$ python -q
>>> import numpy as np
>>> np.set_printoptions(precision=2, suppress=True, linewidth=160, legacy="1.25")
>>> def rnd(a):
...     return np.round(a, 2) + 0
... 
>>> data = np.loadtxt("out2.csv", delimiter=",")
>>> data
array([[-3.,  0.,  0.],
       [ 0.,  0.,  0.],
       [ 0.,  0., -3.]])
>>> np.all(np.linalg.eigvalsh(data) > 0)
False
>>> [round(float(np.linalg.det(data[:i, :i])), 2) + 0 for i in range(1, 4)]
[-3.0, 0.0, 0.0]
>>> U, sig, Vt = np.linalg.svd(data)
>>> np.argmax(sig[:-1] / (sig[1:] + 1e-6)) + 1
2
>>> Y = U[:, :2] @ np.diag(sig[:2]) @ Vt[:2]
>>> rnd(np.linalg.norm(data - Y, 2)), sig[2]
(0.0, 0.0)
>>> np.linalg.matrix_rank(data, rtol=0.05)
2
>>> np.linalg.matrix_rank(Y)
2
>>> Y = np.array([[-5, 3], [-1, -1], [1, -4]])
>>> Y.T @ data.T
array([[15.,  0., -3.],
       [-9.,  0., 12.]])
>>> np.linalg.matrix_rank(np.vstack([data, Y.T]))
3
>>> np.einsum("ik,kj->ji", data, Y)
array([[15.,  0., -3.],
       [-9.,  0., 12.]])
>>> np.linalg.matrix_rank(data @ Y)
2
>>> M = np.load("layer17.npy")
>>> M
array([[ 2.66, -2.56,  1.18],
       [ 3.06, -2.53,  0.54],
       [ 3.16, -3.21,  0.74],
       [ 3.38, -2.6 ,  0.6 ],
       [ 3.58, -2.99,  0.4 ],
       [ 3.33, -3.77,  1.17],
       [ 2.48, -1.12, -3.09],
       [ 1.91, -0.66, -3.35],
       [ 2.18, -1.28, -2.56],
       [ 2.33, -0.99, -2.67],
       [ 2.07, -1.15, -2.94],
       [ 1.74, -0.66, -3.23],
       [ 2.27,  1.23, -1.23],
       [ 2.7 ,  1.41, -1.25],
       [ 2.04,  1.32, -1.25],
       [ 2.04,  0.95, -1.07],
       [ 2.6 ,  0.9 , -1.07],
       [ 1.38,  1.03, -1.18]])
>>> G = np.cov(M, rowvar=False)
>>> np.argsort(-M.std(axis=0).round(6), kind="stable")
array([1, 2, 0])
>>> rnd(np.corrcoef(M[:, 1], M[:, 2])[0, 1])
-0.5
>>> rnd(M.std(axis=0))
array([0.6 , 1.7 , 1.55])
>>> rnd(np.corrcoef(M.T))
array([[ 1.  , -0.7 ,  0.73],
       [-0.7 ,  1.  , -0.5 ],
       [ 0.73, -0.5 ,  1.  ]])
>>> rnd(np.median(M, axis=0))
array([ 2.41, -1.06, -1.2 ])
